$ python -q
>>> import numpy as np
>>> np.set_printoptions(precision=1, suppress=True, linewidth=140)
>>> E = np.loadtxt("x.csv", delimiter=",")
>>> E
array([[ 4.4,  0.1,  4.1,  2.3,  2.7,  2.8],
       [ 5.8, -0.3,  3.7,  1.9,  3.3,  2.8],
       [ 5.2,  0.5,  4.2,  2.4,  3. ,  2.9],
       [ 4.7,  0.4,  3.8,  2.1,  3.1,  3.1],
       [ 2.3, -0.1,  2.9,  2.2,  2.8,  6. ],
       [ 2.2,  0.4,  2.7,  1.7,  3.2,  5.8],
       [ 2. ,  0. ,  2.7,  1.8,  3.2,  6.1],
       [ 1.9, -0.3,  3.1,  1.6,  3. ,  5.5],
       [ 1.1,  3.5,  0.8,  4.7,  6.9,  0. ],
       [ 1.5,  2.7,  0.5,  5.1,  7.3,  0. ],
       [ 1. ,  2.7,  1.4,  5.1,  7.2,  0.3],
       [ 1. ,  3.2,  1.2,  5.2,  7.4, -0.3]])
>>> Xc = (E - E.mean(axis=0)) / E.std(axis=0)
>>> np.argwhere(np.abs(Xc) > 2)
array([], shape=(0, 2), dtype=int64)
>>> b = np.linalg.lstsq(np.delete(Xc, 0, axis=1), Xc[:, 0])[0]
>>> b
array([-0.5,  0.1, -0.6, -0.7, -1.4])
>>> round(1 - np.var(Xc[:, 0] - np.delete(Xc, 0, axis=1) @ b), 1)
np.float64(0.9)
>>> J = np.load("test11.npy")
>>> J
array([[ 0,  0,  0,  0,  0,  0,  0,  0,  0,  0,  0,  0],
       [ 0,  0,  0,  0,  0,  0,  0,  0,  0,  0,  0,  0],
       [ 0,  0,  0,  0, -2,  2, -6,  4, -2,  6,  0,  0],
       [ 0,  0,  0,  0, -2,  2, -6,  4, -2,  6,  0,  0],
       [ 0,  0,  0,  0,  0,  0,  0,  0,  0,  0,  0,  0],
       [ 0,  0,  0,  0, -2,  2, -6,  4, -2,  6,  0,  0],
       [ 0,  0,  0,  0, -2,  2, -6,  4, -2,  6,  0,  0],
       [ 0,  0,  0,  0,  0,  0,  0,  0,  0,  0,  0,  0],
       [ 0,  0,  0,  0, -1,  1, -3,  2, -1,  3,  0,  0],
       [ 0,  0,  0,  0, -2,  2, -6,  4, -2,  6,  0,  0],
       [ 0,  0,  0,  0, -1,  1, -3,  2, -1,  3,  0,  0],
       [ 0,  0,  0,  0, -1,  1, -3,  2, -1,  3,  0,  0],
       [ 0,  0,  0,  0, -1,  1, -3,  2, -1,  3,  0,  0],
       [ 0,  0,  0,  0, -1,  1, -3,  2, -1,  3,  0,  0],
       [ 0,  0,  0,  0, -2,  2, -6,  4, -2,  6,  0,  0],
       [ 0,  0,  0,  0,  0,  0,  0,  0,  0,  0,  0,  0]])
>>> U, sig, Vh = np.linalg.svd(J)
>>> np.argmax(sig[:-1] / (sig[1:] + 1e-6)) + 1
np.int64(1)
>>> M2 = U[:, :1] @ np.diag(sig[:1]) @ Vh[:1]
>>> round(np.abs(J - M2).max(), 1)
np.float64(0.0)
>>> np.linalg.matrix_rank(M2)
np.int64(1)
>>> np.round(np.linalg.norm(J - M2, 2), 1), round(sig[1], 1)
(np.float64(0.0), np.float64(0.0))
>>> data = np.loadtxt("out14.csv", delimiter=",")
>>> data.round(1) + 0
array([[ 0. , -0.7, -0.4, -0.3, -0.2, -0.2, -0.4,  0.3,  0.2, -0.2, -0.6,  0.3,  0.5, -0.3, -0.1],
       [ 1.4,  0.8,  2.4,  1.7,  2.2,  0.3,  0.5,  2.1, -0.4,  1.7,  1.2,  0.9,  2.5,  1. ,  0.4],
       [-2.7, -1.2, -1.9, -1.8, -1.5,  0.5, -1. , -1.5,  0.2, -1. , -0.9, -1.3, -1.7, -1.4, -1. ],
       [ 3.8,  1.9,  3.6,  3.8,  3.9, -0.5,  1.8,  4. , -0.5,  2.1,  2.1,  2.2,  3.8,  1.7,  1.9],
       [-4.4, -1.9, -4. , -4.2, -3.7,  0.1, -2.6, -3.5, -0.1, -2. , -1.9, -2.2, -3.6, -1.9, -2. ],
       [ 5.6,  3.4,  6. ,  6.1,  6.1,  0. ,  3.4,  5.9,  0.3,  3.2,  2.8,  3.1,  5.7,  2.7,  3.3],
       [ 1.9,  1.5,  2.6,  2.6,  2.4,  0.3,  1.3,  2. ,  0. ,  0.9,  1.7,  1.2,  1.7,  1.1,  1.4],
       [-1.6, -0.9, -1.8, -2.5, -2.7, -0.2, -1. , -1.8, -0.5, -0.5, -1. , -0.6, -2. , -1.1, -0.8],
       [ 2.1,  1. ,  2.1,  2.1,  2.2,  0.2,  0.4,  1.5, -0.2,  0.2,  1.2,  1.1,  2. ,  1.2,  1.3],
       [-6.5, -3.2, -5.9, -6.8, -5.7, -0.3, -3.2, -6.6,  0.2, -3.4, -2.6, -2.6, -5.3, -3.2, -2.7],
       [-3.9, -2.1, -3.9, -3.9, -3.7, -0.3, -1.7, -4.5, -0.4, -1.9, -1.8, -2.4, -3.8, -1.6, -1.8],
       [ 2.2,  0.6,  2.1,  1.6,  2. ,  0.4,  1. ,  2.3,  0.1,  1.1,  0.9,  0.3,  1.1,  1.3,  0.7],
       [ 2.3,  1. ,  1.8,  2. ,  1.5, -0.3,  0.9,  1.7, -0.2,  0.8,  1.1,  0.2,  2. ,  0.7,  1.1],
       [-2.4, -1. , -1.8, -2.2, -2.2, -0.1, -1.1, -1.9, -0.1, -0.7, -1.5, -0.8, -2.3, -1.2, -1.2]])
>>> U, sig, Vh = np.linalg.svd(data)
>>> np.argmax(sig[:-1] / (sig[1:] + 1e-6)) + 1
np.int64(1)
>>> sig
array([34.2,  2. ,  2. ,  1.8,  1.5,  1.4,  1.1,  1. ,  0.8,  0.7,  0.6,  0.5,  0.4,  0.2])
>>> M2 = U[:, :1] @ np.diag(sig[:1]) @ Vh[:1]
>>> np.linalg.matrix_rank(M2)
np.int64(1)
>>> round(np.linalg.norm(data - M2) / np.linalg.norm(data), 1)
np.float64(0.1)
>>> m1 = np.loadtxt("block17.csv", delimiter=",")
>>> m1
array([[-0.5,  0.2, -1.8,  0.2, -0.4, -0.9, -0.3, -0.2, -0.4, -1.9,  0.9,  0.8,  0.8,  1.1,  0.1],
       [ 2. ,  0.3,  0.1, -0.3,  0.9, -0.5,  1.5,  0.8, -0.9, -0.1,  0.3,  0. , -0.8,  0.6, -1.6],
       [-1.3,  0.4,  1.2,  0.4, -0.9,  0.4, -0.7, -0.1,  0.5, -1.4,  1.8, -0.1,  0.7,  0. ,  0.2],
       [ 2. ,  1.1, -0.6,  0.1,  0.4, -1.9, -0.3,  0.5, -0.8,  0.7, -0.2,  0. ,  0.3, -0.1,  2.4],
       [ 0.6, -0.9,  0. , -0.7, -1.6, -0.5, -0.7,  0.9, -1.2, -0.1,  1.3,  0.6, -0.4, -1.5,  0.5],
       [ 0.1, -0.6,  0.4,  1.7, -1.3,  0.4, -1. , -0.7, -0.4,  1.7, -1.6,  0.6,  1.2, -0.2,  1.4],
       [-0.5, -0.9,  0.6, -0.3,  1.7, -0.5, -0.8,  0.7, -0.3,  1.2, -0.4,  1.6, -0.6,  2. ,  1.6],
       [ 2.1,  1.1, -0.4,  2.1, -0.4, -1.1,  0.7,  1.2, -1.7,  1.1,  1.5,  0.7, -0.1, -1.4,  1. ],
       [ 0.8,  0.8,  0.4,  0.5,  0.7, -0.2, -1.4, -0.2,  2.1, -0.9, -0.9,  0.8,  0.7, -0.4,  0.6],
       [ 0.2,  1.8,  0.2,  0.2, -0.8,  1. ,  0.3, -0.5, -0.9,  0.1, -0.5,  1.4, -0.3, -0.8,  1.6],
       [ 0.8, -0.9,  0.8, -0.1, -0.5,  0.9,  1. , -2.4,  2. , -0.5, -0.1, -1.4,  0.9, -0.5,  1.1],
       [-0.1, -1.4,  0.1, -0.1,  2. , -1.2,  0.2,  1.3,  1.1, -0.6, -1.2, -0.1, -1.3,  0.5, -0.7],
       [-0.1,  2.8,  0.3,  0.3,  0.2, -0.8,  1.4,  0.4, -0.2, -0.3,  0.4,  0.3, -1.4,  0.7,  0.4],
       [-0.5, -1.2,  1.1,  1. ,  0.4, -0.1,  0.2, -0.3, -1.6,  0.4, -0.6,  1.2,  2.6,  1.7, -1. ],
       [-1.4, -2.6, -1.8,  0.8,  0. , -0.7,  0.4, -1.8, -0.5,  2. ,  1.3, -0.3, -1.6,  0.3, -0.1]])
>>> M2 = np.linalg.inv(m1)
>>> round(np.linalg.det(m1) * np.linalg.det(M2), 1)
np.float64(1.0)
>>> round(np.linalg.cond(m1), 1)
np.float64(17.4)
>>> x = np.array([3, 1, 3, 1, 3, -2, -2, -3, 0, 3, -1, -1, -2, 1, 2])
>>> y = m1 @ x
>>> y
array([-12.4,   3. ,  -8.2,  15.9,  -6.8,   8.3,  13.5,   6.2,   7.6,   2.1,   5.6,   3.8,   4.6,  -1.4,   2.9])
>>> np.round(np.linalg.solve(m1, y), 1) + 0
array([ 3.,  1.,  3.,  1.,  3., -2., -2., -3.,  0.,  3., -1., -1., -2.,  1.,  2.])
>>> def softmax(z):
...     e = np.exp(z - z.max(axis=-1, keepdims=True))
...     return e / e.sum(axis=-1, keepdims=True)
... 
>>> softmax(J).sum(axis=1)
array([1., 1., 1., 1., 1., 1., 1., 1., 1., 1., 1., 1., 1., 1., 1., 1.])
>>> np.round(softmax(10 * J[6]), 1) + 0
array([0., 0., 0., 0., 0., 0., 0., 0., 0., 1., 0., 0.])
>>> np.round(softmax(J[6] + 5), 1) + 0
array([0. , 0. , 0. , 0. , 0. , 0. , 0. , 0.1, 0. , 0.9, 0. , 0. ])
>>> att = J @ J.T / np.sqrt(12)
>>> softmax(att)[6] @ J
array([ 0.,  0.,  0.,  0., -2.,  2., -6.,  4., -2.,  6.,  0.,  0.])
>>> x = np.array([2, 9, -2, 6, -4, 7, 9, -5, 0, 6, -5, 4, -9, -9, 5])
>>> h1 = np.maximum(m1 @ x, 0)
>>> h1
array([ 0. ,  0. ,  0. , 11. ,  0. , 25.3,  0. , 42.1,  0. , 59.4, 14.4,  0. , 36.1,  0. ,  5.4])
>>> np.maximum(m1 @ x, 0) - np.maximum(-m1 @ x, 0)
array([-30.1,  -1.2, -21.5,  11. ,  -4.1,  25.3, -22.1,  42.1,  -2.2,  59.4,  14.4, -29. ,  36.1, -40.5,   5.4])
>>> K = np.load("sample9.npy")
>>> K
array([[ 1,  0,  0,  0,  3,  2,  0,  5,  0,  0],
       [ 0,  3,  0,  0, 21,  2,  0, 19,  0,  0],
       [42, 13, 46,  9,  0, 25, 16,  8,  0,  3],
       [19,  0, 16,  6,  0,  8, 14,  0,  0, 15],
       [ 0,  0,  0,  0,  0,  0,  0,  0, 13,  0],
       [ 4,  5,  4,  0, 15,  7,  0, 16,  0,  0],
       [ 0,  0,  0,  0,  3,  0,  0,  4,  0,  0],
       [35,  3, 34, 10,  0, 16, 24,  0,  0, 21],
       [ 4,  0,  0,  7,  0,  0, 26,  0, 22, 45],
       [42, 13, 46,  9,  0, 25, 16,  8,  0,  3],
       [26, 15, 31,  3, 18, 21,  0, 23,  0,  0],
       [ 0,  0,  0,  5,  0,  0, 19,  0, 19, 36],
       [18,  1, 16,  5,  0,  9, 10,  0,  0,  9],
       [39, 13, 43,  8,  0, 24, 13, 10,  0,  0],
       [ 0,  0,  0,  0,  0,  0,  0,  0,  1,  3],
       [ 0,  0,  0,  0,  0,  0,  0,  0,  7,  6],
       [ 0,  0,  0,  3,  0,  0, 13,  0, 19, 30],
       [ 0,  0,  0,  0, 18,  0,  0, 13,  1,  0],
       [ 0,  0,  0,  0,  0,  0,  0,  0, 16, 15],
       [ 0,  0,  0,  3,  0,  0, 13,  0, 19, 30],
       [ 0, 11,  0,  0, 42,  7,  0, 37,  0,  0],
       [ 7,  0,  1,  4,  0,  0, 11,  0,  4, 18],
       [31, 11, 34,  6,  3, 20,  8, 11,  0,  0],
       [ 0,  0,  0,  0,  0,  0,  0,  0, 10,  3],
       [ 0,  0,  0,  2,  0,  0, 12,  0, 25, 33],
       [ 0,  0,  0,  0,  0,  0,  0,  0, 19, 15],
       [18,  7, 19,  3,  6, 13,  1, 11,  0,  0],
       [ 0,  0,  0,  0,  0,  0,  0,  0, 16, 12],
       [ 0,  3,  0,  0, 30,  0,  0, 25,  0,  0],
       [44, 15, 49,  9,  0, 27, 15, 11,  0,  0],
       [26,  0, 22,  9,  0,  9, 24,  0,  0, 27],
       [13,  0,  1, 10,  0,  0, 35,  0, 22, 54],
       [ 5,  0,  0,  6,  0,  0, 21,  0, 16, 36],
       [10,  5, 10,  1,  9,  9,  0, 12,  0,  0],
       [ 0,  0,  0,  0,  6,  0,  0,  1, 13,  0],
       [ 0,  1,  0,  0, 15,  1,  0, 14,  0,  0],
       [ 0,  0,  0,  0,  0,  0,  0,  0, 25, 21],
       [ 0,  5,  0,  0, 30,  2,  0, 26,  0,  0],
       [ 0,  0,  0,  0,  0,  0,  0,  0,  4,  0],
       [22,  0, 19,  7,  0,  9, 17,  0,  0, 18],
       [14,  0,  7,  7,  0,  1, 21,  0,  7, 30],
       [15,  0,  4, 10,  0,  0, 34,  0, 19, 51],
       [37, 11, 40,  8,  0, 22, 14,  7,  0,  3],
       [ 0,  0,  0,  0,  0,  0,  3,  0, 16, 18],
       [15,  0,  4, 10,  0,  0, 34,  0, 19, 51],
       [ 3,  0,  0,  6,  0,  0, 22,  0, 19, 39],
       [12,  7, 13,  1, 12, 11,  0, 15,  0,  0],
       [ 0,  0,  0,  0, 15,  0,  0,  9,  7,  0],
       [ 0,  0,  0,  0,  0,  0,  0,  0, 10,  0],
       [ 0,  0,  0,  1,  0,  0,  5,  0, 13, 18],
       [ 3,  0,  0,  2,  0,  0,  4,  0,  1,  9]])
>>> # row 9 repeats row 2
>>> ang = np.radians(45)
>>> Rm = np.eye(10)
>>> Rm[6, 6] = Rm[7, 7] = np.cos(ang)
>>> Rm[6, 7], Rm[7, 6] = -np.sin(ang), np.sin(ang)
>>> Rm
array([[ 1. ,  0. ,  0. ,  0. ,  0. ,  0. ,  0. ,  0. ,  0. ,  0. ],
       [ 0. ,  1. ,  0. ,  0. ,  0. ,  0. ,  0. ,  0. ,  0. ,  0. ],
       [ 0. ,  0. ,  1. ,  0. ,  0. ,  0. ,  0. ,  0. ,  0. ,  0. ],
       [ 0. ,  0. ,  0. ,  1. ,  0. ,  0. ,  0. ,  0. ,  0. ,  0. ],
       [ 0. ,  0. ,  0. ,  0. ,  1. ,  0. ,  0. ,  0. ,  0. ,  0. ],
       [ 0. ,  0. ,  0. ,  0. ,  0. ,  1. ,  0. ,  0. ,  0. ,  0. ],
       [ 0. ,  0. ,  0. ,  0. ,  0. ,  0. ,  0.7, -0.7,  0. ,  0. ],
       [ 0. ,  0. ,  0. ,  0. ,  0. ,  0. ,  0.7,  0.7,  0. ,  0. ],
       [ 0. ,  0. ,  0. ,  0. ,  0. ,  0. ,  0. ,  0. ,  1. ,  0. ],
       [ 0. ,  0. ,  0. ,  0. ,  0. ,  0. ,  0. ,  0. ,  0. ,  1. ]])
>>> M2 = K @ Rm.T
>>> np.allclose(np.linalg.norm(K, axis=1), np.linalg.norm(M2, axis=1))
True
>>> np.linalg.svd(K, compute_uv=False), np.linalg.svd(M2, compute_uv=False)
(array([218.4, 163.3,  99. ,  46.6,  15.4,  13.4,   8. ,   5. ,   4.7,   1.7]), array([218.4, 163.3,  99. ,  46.6,  15.4,  13.4,   8. ,   5. ,   4.7,   1.7]))
